$ python3 -q
>>> import numpy as np
>>> from numpy import linalg as LA
>>> np.set_printoptions(precision=2, suppress=True, linewidth=140)
>>> J = np.load("dump.npy")
>>> J
array([[ 0,  2,  2, -3,  3,  2,  0,  3, -2,  0, -3, -1, -1,  0],
       [-1,  2,  1, -1, -2,  0, -3, -1,  1,  1,  2, -3,  3,  3],
       [ 2,  0, -1, -3,  3,  1,  1, -3,  0,  2,  1,  1,  2, -1],
       [-1, -2,  2, -3, -3,  2,  3,  1, -2, -3, -1,  2, -1, -3],
       [ 2,  3,  3, -3,  2, -2,  0, -3,  1, -3,  0, -2,  2,  2],
       [-2, -3,  1, -3,  1, -3,  2,  0,  2, -1,  0,  1, -2, -1],
       [-2, -2,  0,  2,  3,  2,  0,  0,  2, -2, -2,  1,  2,  1],
       [ 1,  2,  1, -1, -1,  0,  1, -3,  2,  1, -2, -3,  0, -2],
       [ 1, -3,  2,  1,  0,  3,  2, -2, -1,  0, -1,  2, -2,  2],
       [ 3,  3, -1,  3,  0,  1,  1,  1, -1,  1,  2, -1,  1,  2],
       [-2, -3,  1, -3,  0,  3,  3,  2,  0,  1,  0,  3,  3,  1],
       [ 0,  2,  3,  0,  3,  1,  2,  2,  3,  0,  3,  3,  0, -1],
       [ 2,  0, -3, -2,  0,  3,  2, -2, -1, -1,  3, -1, -2,  3],
       [-3,  2, -3,  1,  2, -1,  0, -1, -3,  3, -2,  1,  1,  0]])
>>> A2 = LA.inv(J)
>>> np.allclose(A2, J.T)
False
>>> r0, r1 = J[1], J[8]
>>> r0 @ r1
np.int64(-19)
>>> p = (r0 @ r1) / (r0 @ r0) * r0
>>> p
array([ 0.35, -0.7 , -0.35,  0.35,  0.7 , -0.  ,  1.06,  0.35, -0.35, -0.35, -0.7 ,  1.06, -1.06, -1.06])
>>> np.sort(np.abs(LA.eigvals(J)))
array([2.32, 2.32, 4.6 , 4.6 , 5.43, 5.43, 6.  , 6.  , 6.22, 7.  , 7.21, 7.21, 8.29, 8.29])
>>> LA.determinant(J)
Traceback (most recent call last):
  File "<python-input-12>", line 1, in <module>
    LA.determinant(J)
    ^^^^^^^^^^^^^^
AttributeError: module 'numpy.linalg' has no attribute 'determinant'
>>> assert J == J.T
Traceback (most recent call last):
  File "<python-input-13>", line 1, in <module>
    assert J == J.T
           ^^^^^^^^
ValueError: The truth value of an array with more than one element is ambiguous. Use a.any() or a.all()
>>> round(float(np.abs(LA.eigvals(J)).max()), 2)
8.29
>>> np.allclose(J @ J.T, J.T @ J)
False
>>> E = np.load("run9.npy")
>>> E
array([[ 1, -5,  0, -6, -3, -4, -3, -1,  4,  1,  2],
       [-2,  4, -4,  2,  3,  2,  3,  5, -5, -3,  3],
       [-1,  2,  6,  1,  1,  1,  3,  1, -3,  4,  8],
       [ 4,  2,  3, -3, -2,  2, -1, -4, -2,  3,  6],
       [-5,  0,  4,  1,  5,  3,  7, -1, -5, -1,  2],
       [ 6, -1, -5,  0, -3, -2, -3,  0, -2, -1, -3],
       [ 2, -3, -3, -3,  0, -3, -3,  1,  3,  0,  1],
       [ 2, -6,  3, -3, -3,  2,  3, -5,  3,  2,  1],
       [ 3,  2, -2, -3, -2,  0, -2, -2, -3, -1, -1],
       [-2,  3,  4, -4, -5,  0, -2, -1, -1,  1,  2],
       [-1,  2, -3, -4, -1,  3,  4,  1, -2, -2,  1],
       [-2,  4,  0, -5, -6, -3, -1,  1, -5,  0,  2],
       [-4, -3,  2, -7,  1,  2,  2, -5,  1, -2,  0],
       [-3, -1,  0,  0,  2,  1,  2, -1, -2, -3, -2],
       [ 4,  2, -3,  2,  2, -2,  0,  3, -6,  0,  2],
       [-4,  2,  3,  1,  1, -1,  2,  3, -6, -1,  3],
       [ 0, -2,  2, -1,  0, -1,  3,  1, -2,  1,  3],
       [ 3, -3, -3,  0, -2,  0,  0,  0,  1, -1, -3],
       [-3,  1,  5, -1,  0,  2,  2, -3,  0,  2,  2],
       [-2, -1, -1,  2,  5,  1,  5,  2, -5, -3,  0],
       [-1,  2, -3, -4, -1,  3,  4,  1, -2, -2,  1],
       [ 2,  3, -1,  3,  1,  0, -2,  3, -1,  1,  3],
       [-4,  4, -1, -2, -2,  0,  2,  3, -3, -1,  1],
       [ 5,  5, -3,  3,  0, -2, -5,  3, -4,  1,  3],
       [ 3, -3, -3,  0, -2,  0,  0,  0,  1, -1, -3],
       [ 6, -6, -7, -1,  1, -3,  0,  4,  1, -1,  0]])
>>> d = LA.norm(E[:, None] - E[None], axis=-1)
>>> d[18].round(6).argsort(kind="stable")[:4]
array([18, 16,  9,  2])
>>> d.mean(axis=1).argmax()
np.int64(25)
>>> d.shape
(26, 26)
>>> d[:5, :5]
array([[ 0.  , 20.3 , 17.69, 13.49, 20.59],
       [20.3 ,  0.  , 14.32, 17.03, 12.33],
       [17.69, 14.32,  0.  , 10.34, 11.36],
       [13.49, 17.03, 10.34,  0.  , 16.31],
       [20.59, 12.33, 11.36, 16.31,  0.  ]])
>>> C2 = np.cov(E, rowvar=False)
>>> np.argwhere(np.triu(np.abs(np.corrcoef(E.T)) > 0.8, 1))
array([], shape=(0, 2), dtype=int64)
>>> np.polyfit(E[:, 5], E[:, 8], 1)
array([-0.21, -1.72])
>>> E.std(axis=0)
array([3.26, 3.16, 3.31, 2.74, 2.62, 2.03, 2.86, 2.6 , 2.78, 1.79, 2.49])
>>> round(np.corrcoef(E[:, 5], E[:, 8])[0, 1], 2)
np.float64(-0.15)
>>> LA.eigvalsh(C2)[::-1]
array([27.54, 22.07, 14.56,  8.94,  4.54,  3.34,  2.14,  1.95,  0.21,  0.1 ,  0.01])
>>> np.median(E, axis=0)
array([-0.5,  1.5, -1. , -1. ,  0. ,  0. ,  1. ,  1. , -2. , -1. ,  1.5])
>>> m1 = np.loadtxt("sample19.csv", delimiter=",")
>>> m1
array([[-1. , -1.5,  0.7,  1.3,  0.8],
       [-0.5,  0.8, -0.9,  1.3, -0.4],
       [-0.8, -0.3, -0.2, -0.1, -0.5],
       [-0.3,  0. , -2. , -0.7,  0. ],
       [-0.8, -0.6,  1.2,  0. , -0.2],
       [ 0.4, -1.8, -0.2, -1.6,  1.5],
       [-0.8, -0.5, -0.9, -1.1,  0.7],
       [ 0.7,  0.2, -0.6, -0.9, -0.5],
       [ 0.3,  0.6, -2.2, -4.5,  0.9],
       [-0.9,  1.2, -0.4,  0.3, -1.5],
       [ 0.2, -1.6, -0.6,  1.4,  0.5],
       [-0.8, -0.5,  0.4, -0.4,  0.1],
       [ 1.2, -0.3,  1.5, -1. ,  0.4],
       [-1.4, -1.2, -1.2, -0.1, -0.5],
       [ 0.1,  1.2, -1.7,  0.3,  2.1],
       [ 0.2, -1.6,  0.7,  0. ,  0.6],
       [ 0.3,  0.6,  0.3,  0.7,  0.5],
       [ 0.3, -0.3,  0.3, -1.2, -0.1],
       [-0.5,  0.7, -0.3,  0.5,  0.5],
       [ 1. ,  0. , -0.6,  0.8, -0.4],
       [ 0.9,  0.5, -0.9, -1.8, -0.3],
       [ 0.8, -0.1, -0.7, -0.3,  1.5],
       [-0.3, -1.3, -1. , -0.5, -1. ],
       [ 1.1, -0.4,  0.6,  1.3, -1.5],
       [-1.2,  0.2, -1. , -2.2, -1.7],
       [-3. ,  2.5,  1.5,  0. ,  7.5],
       [-1.1,  1.5,  0.4,  1.5,  0.6],
       [ 1.5,  0.3,  0.1,  0.3, -0.2],
       [-1.5,  0. ,  0.4, -1.4, -0.4],
       [-0.1,  0. ,  0.3, -0.4,  1.6],
       [-1.7,  1.1,  0.9,  1.1, -0.1],
       [-0.1,  0.2,  0.1,  0.8,  0.4],
       [-0.4,  0.3,  1.4,  0.1,  0.7],
       [-0.3, -0.1,  0.9, -0.4,  0.8],
       [ 0.6,  0.2, -0.3,  1.5,  0.3],
       [-0.6,  0.2,  0. , -0.6, -1.8]])
>>> C2 = np.cov(m1, rowvar=False)
>>> np.argwhere(np.triu(np.abs(np.corrcoef(m1.T)) > 0.8, 1))
array([], shape=(0, 2), dtype=int64)
>>> LA.eigvalsh(C2)[::-1]
array([2.74, 1.67, 0.85, 0.72, 0.53])
>>> m1.std(axis=0)
array([0.93, 0.91, 0.92, 1.21, 1.51])
>>> np.argsort(-m1.std(axis=0).round(6), kind="stable")
array([4, 3, 0, 2, 1])
>>> np.median(m1, axis=0)
array([-0.3 ,  0.  , -0.1 , -0.05,  0.2 ])
>>> np.round(np.corrcoef(m1[:, 1], m1[:, 2])[0, 1], 2)
np.float64(0.04)
>>> C = m1[[21, 9]].astype(float)
>>> for _ in range(7):
...     z = LA.norm(m1[:, None] - C, axis=-1).argmin(axis=1)
...     C = np.array([m1[z == j].mean(axis=0) for j in range(2)])
... 
>>> z
array([0, 1, 1, 0, 1, 0, 0, 0, 0, 1, 0, 1, 0, 1, 0, 0, 0, 0, 0, 0, 0, 0, 1, 1, 1, 0, 1, 0, 1, 0, 1, 0, 0, 0, 0, 1])
>>> C[1] - C[0]
array([-0.89,  0.08,  0.08,  0.28, -1.55])
>>> np.bincount(z)
array([23, 13])
>>> Xc = m1 - m1.mean(axis=0)
>>> V = LA.svd(Xc)[2][:2]
>>> A2 = Xc - Xc @ V.T @ V
>>> A2.std(axis=0)
array([0.81, 0.8 , 0.71, 0.32, 0.36])
>>> np.round(np.cov(Xc @ V.T, rowvar=False), 2) + 0
array([[2.74, 0.  ],
       [0.  , 1.67]])
>>> LA.norm(A2, axis=1).round(6).argmax()
np.int64(12)
>>> r0 = np.array([1, 2])
>>> np.polyval(r0, m1[24])
array([ 0.8,  2.2,  1. , -0.2,  0.3])
>>> np.cross(m1[24, :3], m1[34, :3])
array([ 0.14, -0.96, -0.36])
>>> np.correlate(m1[24], m1[34], "full")
array([-0.36, -1.74,  0.36, -2.46, -4.19, -1.97, -0.53, -1.66, -1.02])
>>> W0 = np.load("layer2.npy")
>>> W0
array([[ 0.6, -0.3,  0.7,  0. , -0.2],
       [-0.1,  1.3,  1.1,  2.3,  1.3],
       [-1.1,  0.3,  0.5, -0.9, -0.3],
       [ 1.7, -2.1, -0.4,  1.8,  0.3],
       [-0.8, -1.4,  2. , -0.9, -0.2],
       [ 0.2,  0.8, -0.4,  0.6, -1. ],
       [-0.3, -0.2,  0.2,  0.5, -2.2],
       [-0.9,  1.7, -0.3, -0.6, -1. ],
       [-0.3,  0.7,  0.1,  0.4, -0.4],
       [-1.4, -0.1, -0.4, -0.1, -0.3],
       [-1. ,  0.9, -0.1,  1.7,  1.4],
       [-0.1, -2.5, -1.2,  0.4, -0.3],
       [ 0. ,  0.9, -0.5, -0.4, -2. ]])
>>> z = W0[:, 4] > np.median(W0[:, 4])
>>> r0 = W0[z].mean(axis=0) - W0[~z].mean(axis=0)
>>> z.astype(int)
array([1, 1, 0, 1, 1, 0, 0, 0, 0, 0, 1, 0, 0])
>>> P = W0 @ LA.solve(W0.T @ W0, W0.T)
>>> np.round(LA.eigvalsh(P), 2) + 0
array([0., 0., 0., 0., 0., 0., 0., 0., 1., 1., 1., 1., 1.])
>>> np.diag(P)
array([0.14, 0.61, 0.17, 0.54, 0.74, 0.18, 0.57, 0.24, 0.07, 0.33, 0.49, 0.6 , 0.32])
>>> np.allclose(P @ P, P)
True
>>> LA.matrix_rank(np.eye(13) - P)
np.int64(8)
>>> d = LA.norm(W0[:, None] - W0[None], axis=-1)
>>> (d + 1e9 * np.eye(13)).round(6).argmin(axis=1)
array([ 8, 10,  9, 11,  2,  8, 12, 12,  5,  2,  1,  3,  5])
>>> LA.norm(W0 - W0.mean(axis=0), axis=1)
array([1.17, 3.04, 1.6 , 3.32, 2.74, 1.25, 1.84, 2.19, 0.7 , 1.33, 2.51, 2.82, 2.11])
>>> d[:5, :5]
array([[0.  , 3.28, 2.03, 3.02, 2.38],
       [3.28, 0.  , 3.89, 4.28, 4.59],
       [2.03, 3.89, 0.  , 4.7 , 2.29],
       [3.02, 4.28, 4.7 , 0.  , 4.48],
       [2.38, 4.59, 2.29, 4.48, 0.  ]])
>>> d.mean(axis=1).argmax()
np.int64(3)
>>> A = np.load("mat.npy")
>>> A
array([[  3,   4,   5,   6,   7,   8,   9,  10,  11,  12,  13,  14],
       [ 15,  16,  17,  18,  19,  20,  21,  22,  23,  24,  25,  26],
       [ 27,  28,  29,  30,  31,  32,  33,  34,  35,  36,  37,  38],
       [ 39,  40,  41,  42,  43,  44,  45,  46,  47,  48,  49,  50],
       [ 51,  52,  53,  54,  55,  56,  57,  58,  59,  60,  61,  62],
       [ 63,  64,  65,  66,  67,  68,  69,  70,  71,  72,  73,  74],
       [ 75,  76,  77,  78,  79,  80,  81,  82,  83,  84,  85,  86],
       [ 87,  88,  89,  90,  91,  92,  93,  94,  95,  96,  97,  98],
       [ 99, 100, 101, 102, 103, 104, 105, 106, 107, 108, 109, 110],
       [111, 112, 113, 114, 115, 116, 117, 118, 119, 120, 121, 122]])
>>> U, s, Vt = LA.svd(A, full_matrices=False)
>>> np.abs(Vt[0])
array([0.27, 0.27, 0.28, 0.28, 0.28, 0.29, 0.29, 0.29, 0.3 , 0.3 , 0.3 , 0.31])
>>> np.round(np.sqrt((s ** 2).sum()), 2), round(LA.norm(A), 2)
(np.float64(782.78), np.float64(782.78))
>>> s.round(2) + 0
array([782.56,  18.25,   0.  ,   0.  ,   0.  ,   0.  ,   0.  ,   0.  ,   0.  ,   0.  ])
>>> (s > 1e-8).sum()
np.int64(2)
>>> np.round(U.T @ U, 2) + 0
array([[1., 0., 0., 0., 0., 0., 0., 0., 0., 0.],
       [0., 1., 0., 0., 0., 0., 0., 0., 0., 0.],
       [0., 0., 1., 0., 0., 0., 0., 0., 0., 0.],
       [0., 0., 0., 1., 0., 0., 0., 0., 0., 0.],
       [0., 0., 0., 0., 1., 0., 0., 0., 0., 0.],
       [0., 0., 0., 0., 0., 1., 0., 0., 0., 0.],
       [0., 0., 0., 0., 0., 0., 1., 0., 0., 0.],
       [0., 0., 0., 0., 0., 0., 0., 1., 0., 0.],
       [0., 0., 0., 0., 0., 0., 0., 0., 1., 0.],
       [0., 0., 0., 0., 0., 0., 0., 0., 0., 1.]])
>>> np.round(Vt @ Vt.T, 2) + 0
array([[1., 0., 0., 0., 0., 0., 0., 0., 0., 0.],
       [0., 1., 0., 0., 0., 0., 0., 0., 0., 0.],
       [0., 0., 1., 0., 0., 0., 0., 0., 0., 0.],
       [0., 0., 0., 1., 0., 0., 0., 0., 0., 0.],
       [0., 0., 0., 0., 1., 0., 0., 0., 0., 0.],
       [0., 0., 0., 0., 0., 1., 0., 0., 0., 0.],
       [0., 0., 0., 0., 0., 0., 1., 0., 0., 0.],
       [0., 0., 0., 0., 0., 0., 0., 1., 0., 0.],
       [0., 0., 0., 0., 0., 0., 0., 0., 1., 0.],
       [0., 0., 0., 0., 0., 0., 0., 0., 0., 1.]])
>>> np.allclose(U * s @ Vt, A)
True
>>> np.round(s / s[0], 2) + 0
array([1.  , 0.02, 0.  , 0.  , 0.  , 0.  , 0.  , 0.  , 0.  , 0.  ])
>>> U.shape, s.shape, Vt.shape
((10, 10), (10,), (10, 12))
